$ ipython --no-banner

In [1]: import numpy as np

In [2]: import numpy.linalg as la

In [3]: np.set_printoptions(suppress=True, linewidth=120)

In [4]: arr = np.loadtxt("run4.csv", delimiter=",")

In [5]: arr
Out[5]: 
array([[ 8., -2., -4.,  2., -4., -2.],
       [-2.,  3.,  1.,  3.,  0., -1.],
       [-4.,  1., 14.,  7.,  6.,  7.],
       [ 2.,  3.,  7., 15., -4., -5.],
       [-4.,  0.,  6., -4.,  8., 10.],
       [-2., -1.,  7., -5., 10., 14.]])

In [6]: U, s, Vh = la.svd(arr)

In [7]: s.round(2) + 0
Out[7]: array([29.42, 21.77,  8.21,  2.59,  0.  ,  0.  ])

In [8]: np.argmax(s[:-1] / (s[1:] + 1e-6)) + 1
Out[8]: np.int64(4)

In [9]: B = U[:, :4] @ np.diag(s[:4]) @ Vh[:4]

In [10]: print(B.round(2) + 0)
[[ 8. -2. -4.  2. -4. -2.]
 [-2.  3.  1.  3.  0. -1.]
 [-4.  1. 14.  7.  6.  7.]
 [ 2.  3.  7. 15. -4. -5.]
 [-4.  0.  6. -4.  8. 10.]
 [-2. -1.  7. -5. 10. 14.]]

In [11]: round(float(la.norm(arr - B, 2)), 2), round(s[4], 2)
Out[11]: (0.0, np.float64(0.0))

In [12]: la.matrix_rank(B)
Out[12]: np.int64(4)

In [13]: round(float(la.norm(arr - B) / la.norm(arr)), 2)
Out[13]: 0.0

In [14]: np.round(np.abs(arr - B).max(), 2)
Out[14]: np.float64(0.0)

In [15]: print([round(float(x), 2) for x in la.svd(arr, compute_uv=False)[:3]])
[29.42, 21.77, 8.21]

In [16]: round(float(la.norm(arr, 2) / la.norm(arr)), 2)
Out[16]: 0.78

In [17]: print(la.matrix_rank(arr, rtol=0.1))
3

In [18]: f, r1 = arr[0], arr[2]

In [19]: f @ r1
Out[19]: np.float64(-114.0)

In [20]: print(f @ f)
108.0

In [21]: p = (f @ r1) / (f @ f) * f

In [22]: p.round(2)
Out[22]: array([-8.44,  2.11,  4.22, -2.11,  4.22,  2.11])

In [23]: np.round(r1 - p, 2)
Out[23]: array([ 4.44, -1.11,  9.78,  9.11,  1.78,  4.89])

In [24]: round((r1 - p) @ f, 2)
Out[24]: np.float64(-0.0)

In [25]: la.matrix_rank(np.outer(f, r1))
Out[25]: np.int64(1)

In [26]: rk = la.matrix_rank(arr)

In [27]: rk
Out[27]: np.int64(4)

In [28]: null = la.svd(arr)[2][rk:].T

In [29]: la.matrix_rank(arr.T @ arr), la.matrix_rank(arr @ arr.T)
Out[29]: (np.int64(4), np.int64(4))

In [30]: print([int(la.matrix_rank(arr[:, :j + 1])) for j in range(6)])
[1, 2, 3, 4, 4, 4]

In [31]: np.round(null @ null.T, 2)
Out[31]: 
array([[ 0.19,  0.18,  0.18, -0.18,  0.13, -0.21],
       [ 0.18,  0.26,  0.26, -0.26, -0.12, -0.09],
       [ 0.18,  0.26,  0.26, -0.26, -0.12, -0.09],
       [-0.18, -0.26, -0.26,  0.26,  0.12,  0.09],
       [ 0.13, -0.12, -0.12,  0.12,  0.7 , -0.38],
       [-0.21, -0.09, -0.09,  0.09, -0.38,  0.32]])

In [32]: vals, V = la.eigh(arr)

In [33]: x = np.array([0, 0, 2, 0, 1, 0])

In [34]: (np.sign(V[:, -1].round(6)) == np.sign(V[0, -1].round(6))).astype(int)
Out[34]: array([1, 1, 0, 1, 0, 0])

In [35]: x @ arr @ x / (x @ x), round(float(vals[0]), 2), np.round(vals[-1], 2)
Out[35]: (np.float64(17.6), -0.0, np.float64(29.42))

In [36]: np.round(V * np.maximum(vals, 0) @ V.T, 2) + 0
Out[36]: 
array([[ 8., -2., -4.,  2., -4., -2.],
       [-2.,  3.,  1.,  3.,  0., -1.],
       [-4.,  1., 14.,  7.,  6.,  7.],
       [ 2.,  3.,  7., 15., -4., -5.],
       [-4.,  0.,  6., -4.,  8., 10.],
       [-2., -1.,  7., -5., 10., 14.]])

In [37]: np.abs(arr).sum(axis=1).max(), np.round(np.abs(vals).max(), 2)
Out[37]: (np.float64(39.0), np.float64(29.42))

In [38]: mat = np.loadtxt("a.csv", delimiter=",")

In [39]: print(mat)
[[ 3. -5. -2.  3.]
 [-5.  3. -5. -2.]
 [-2. -5.  3. -5.]
 [ 3. -2. -5.  3.]]

In [40]: f = np.array([2, -2, 0, 0])

In [41]: B = mat + np.outer(f, np.eye(4)[1])

In [42]: la.matrix_rank(la.inv(B) - la.inv(mat), tol=1e-8)
Out[42]: np.int64(1)

In [43]: q, V = la.qr(mat[:, :3])[0], la.qr(mat[:, 3:])[0]

In [44]: s = la.svd(q.T @ V, compute_uv=False)

In [45]: np.round(np.degrees(np.arccos(s.clip(0, 1))), 2)
Out[45]: array([12.45])

In [46]: s.round(2)
Out[46]: array([0.98])

In [47]: np.allclose(arr @ arr.T, arr.T @ arr)
Out[47]: True

In [48]: print(np.allclose(arr, arr.T))
True

In [49]: print(round(la.det(arr), 2))
0.0
